% python3 -q
>>> import numpy as np
>>> import numpy.linalg as la
>>> np.set_printoptions(precision=3, suppress=True, linewidth=100)
>>> W0 = np.loadtxt("sample14.csv", delimiter=",")
>>> print(W0)
[[-0.391  0.239 -0.889]
 [-0.651 -0.755  0.083]
 [-0.651  0.611  0.45 ]]
>>> ang = np.radians(60)
>>> R = np.eye(3)
>>> R[1, 1] = R[2, 2] = np.cos(ang)
>>> R[1, 2], R[2, 1] = -np.sin(ang), np.sin(ang)
>>> print(R)
[[ 1.     0.     0.   ]
 [ 0.     0.5   -0.866]
 [ 0.     0.866  0.5  ]]
>>> Y = W0 @ R.T
>>> np.allclose(la.norm(W0, axis=1), la.norm(Y, axis=1))
True
>>> Y
array([[-0.391,  0.889, -0.237],
       [-0.651, -0.449, -0.612],
       [-0.651, -0.085,  0.754]])
>>> print(la.svd(W0, compute_uv=False), la.svd(Y, compute_uv=False))
[1. 1. 1.] [1. 1. 1.]
>>> np.allclose(W0 @ W0.T, Y @ Y.T)
True
>>> P = np.triu(np.array([[1, 2, 2], [-2, -1, 0], [1, 0, 2]]), 1) + np.eye(3)
>>> Y = P @ W0 @ la.inv(P)
>>> P @ W0 - W0 @ P
array([[-2.604,  0.494,  1.848],
       [ 0.   ,  1.302,  1.302],
       [ 0.   ,  1.302,  1.302]])
>>> Y = np.array([[1, 1], [1, 2], [3, 1]])
>>> la.matrix_rank(W0 @ Y)
np.int64(2)
>>> np.einsum("ik,kj->ij", W0, Y)
array([[-2.818, -0.801],
       [-1.157, -2.077],
       [ 1.311,  1.022]])
>>> np.einsum("ij,ij->i", W0, W0)
array([1., 1., 1.])
>>> np.einsum("ij->j", W0)
array([-1.692,  0.096, -0.356])
>>> vec = np.array([2, 1, 5])
>>> round(la.det(W0), 3)
np.float64(1.0)
>>> [p for p in range(1, 25) if np.allclose(la.matrix_power(W0, p), np.eye(3))]
[]
>>> feats = np.load("dump.npy")
>>> feats
array([[ 1,  0],
       [-3,  1]])
>>> left, s, VT = la.svd(feats, full_matrices=False)
>>> np.allclose(left * s @ VT, feats)
True
>>> s
array([3.303, 0.303])
>>> (s > 1e-8).sum()
np.int64(2)
>>> np.round(VT @ VT.T, 3) + 0
array([[1., 0.],
       [0., 1.]])
>>> print(np.round(left.T @ feats @ VT.T, 3) + 0)
[[3.303 0.   ]
 [0.    0.303]]
>>> round(float(np.sqrt((s ** 2).sum())), 3), np.round(la.norm(feats), 3)
(3.317, np.float64(3.317))
>>> arr = np.loadtxt("test6.csv", delimiter=",")
>>> print(arr)
[[ 2.041 -0.397 -1.351 -0.107 -0.726]
 [-0.397  3.861 -0.008 -0.147 -0.26 ]
 [-1.351 -0.008  0.958 -0.287 -3.051]
 [-0.107 -0.147 -0.287 -6.608 -1.171]
 [-0.726 -0.26  -3.051 -1.171 -7.252]]
>>> w, vecs = la.eigh(arr)
>>> vec = np.array([2, 0, 1, 0, 2])
>>> np.abs(arr).sum(axis=1).max(), round(np.abs(w).max(), 3)
(np.float64(12.46), np.float64(9.0))
